% ipython --no-banner

In [1]: import numpy as np

In [2]: from numpy import linalg as LA

In [3]: np.set_printoptions(suppress=True, linewidth=200)

In [4]: data = np.array([[0, 1, 0],
   ...:     [1, -2, -1],
   ...:     [2, 1, 2],
   ...:     [0, 1, -2],
   ...:     [0, 2, 2],
   ...:     [1, 0, -1],
   ...:     [-1, 2, -2]])

In [5]: print(data)
[[ 0  1  0]
 [ 1 -2 -1]
 [ 2  1  2]
 [ 0  1 -2]
 [ 0  2  2]
 [ 1  0 -1]
 [-1  2 -2]]

In [6]: print(LA.matrix_rank(data))
3

In [7]: print(np.abs(data).max())
2

In [8]: print(np.round(LA.svd(data, compute_uv=False), 2))
[4.44 3.91 2.25]

In [9]: data[:, 3]
IndexError: index 3 is out of bounds for axis 1 with size 3


In [10]: print(np.round(LA.norm(data), 2))
6.32

In [11]: proj = data @ LA.solve(data.T @ data, data.T)

In [12]: print(np.round(proj @ data[:, 1], 2) + 0)
[ 1. -2.  1.  1.  2.  0.  2.]

In [13]: print(np.trace(proj))
3.0

In [14]: print(np.round(LA.eigvalsh(proj), 2) + 0)
[0. 0. 0. 0. 1. 1. 1.]

In [15]: print(np.allclose(proj @ proj, proj))
True

In [16]: print(np.round((np.eye(7) - proj) @ data, 2) + 0)
[[0. 0. 0.]
 [0. 0. 0.]
 [0. 0. 0.]
 [0. 0. 0.]
 [0. 0. 0.]
 [0. 0. 0.]
 [0. 0. 0.]]

In [17]: print(np.round(np.diag(proj), 2))
[0.07 0.44 0.76 0.4  0.44 0.33 0.56]

In [18]: vec = np.array([0, 0, 0])

In [19]: y = data @ vec

In [20]: print(np.round(LA.pinv(data) @ data, 2) + 0)
[[1. 0. 0.]
 [0. 1. 0.]
 [0. 0. 1.]]

In [21]: print(np.round(LA.solve(data.T @ data, data.T @ y), 2))
[0. 0. 0.]

In [22]: rng = np.random.default_rng(120657)

In [23]: y = y + 0.1 * rng.normal(size=7)

In [24]: print(y.round(2))
[ 0.08 -0.08 -0.15 -0.05 -0.08 -0.07 -0.03]

In [25]: coef, *_ = LA.lstsq(data, y)

In [26]: print([round(float(LA.norm(LA.solve(data.T @ data + lam * np.eye(3), data.T @ y))), 2) for lam in (0, 1, 10, 100)])
[0.08, 0.06, 0.03, 0.0]

In [27]: print(round(float(LA.norm(y - data @ coef)), 2))
0.13

In [28]: print(coef.round())
[-0. -0.  0.]

In [29]: other = np.c_[data[:, :1] @ np.array([[1]]), np.array([-1, 5, 2, -1, -4, -4, 0])]

In [30]: print(other)
[[ 0 -1]
 [ 1  5]
 [ 2  2]
 [ 0 -1]
 [ 0 -4]
 [ 1 -4]
 [-1  0]]

In [31]: print(np.round(LA.lstsq(data, other[:, 0])[0], 2) + 0)
[1. 0. 0.]

In [32]: print(np.round(LA.norm(other - data @ LA.lstsq(data, other)[0], axis=0), 2) + 0)
[0.   6.33]

In [33]: print(LA.matrix_rank(other))
2

In [34]: other = data / np.sqrt((data ** 2).mean(axis=1, keepdims=True))

In [35]: print(np.round(LA.norm(other, axis=1), 2))
[1.73 1.73 1.73 1.73 1.73 1.73 1.73]

In [36]: print(other[5].round(2))
[ 1.22  0.   -1.22]

In [37]: print(LA.matrix_rank(data - data.mean(axis=1, keepdims=True)))
2

In [38]: arr = np.load("test7.npy")

In [39]: print(arr)
[[ 0 -2  2 -3  0]
 [ 0  0  2 -2  2]
 [ 0  0  0  0  1]
 [ 0  0  0  0  2]
 [ 0  0  0  0  0]]

In [40]: print(LA.matrix_rank(arr, rtol=0.1))
3

In [41]: z = rng.permutation(5)

In [42]: print(z)
[3 4 1 2 0]

In [43]: other = arr[z][:, z]

In [44]: print(np.round(np.sort(np.abs(LA.eigvals(other))), 2))
[0. 0. 0. 0. 0.]

In [45]: print(np.allclose(other, arr))
False

In [46]: print(other)
[[ 0  2  0  0  0]
 [ 0  0  0  0  0]
 [-2  2  0  2  0]
 [ 0  1  0  0  0]
 [-3  0 -2  2  0]]

In [47]: left, sv, Vh = LA.svd(other)

In [48]: vecs = Vh[:(sv > 1e-8).sum()]

In [49]: vec = other[2] + 2 * other[3] + rng.integers(2) * np.eye(5)[0]

In [50]: print(vec)
[-2.  4.  0.  2.  0.]

In [51]: print(LA.matrix_rank(np.vstack([other, vec])))
3

In [52]: print(np.round(vecs.T @ vecs, 2) + 0)
[[ 0.56  0.    0.22 -0.44  0.  ]
 [ 0.    1.    0.    0.    0.  ]
 [ 0.22  0.    0.89  0.22  0.  ]
 [-0.44  0.    0.22  0.56  0.  ]
 [ 0.    0.    0.    0.    0.  ]]

In [53]: print(np.round(np.diag(vecs.T @ vecs), 2))
[0.56 1.   0.89 0.56 0.  ]
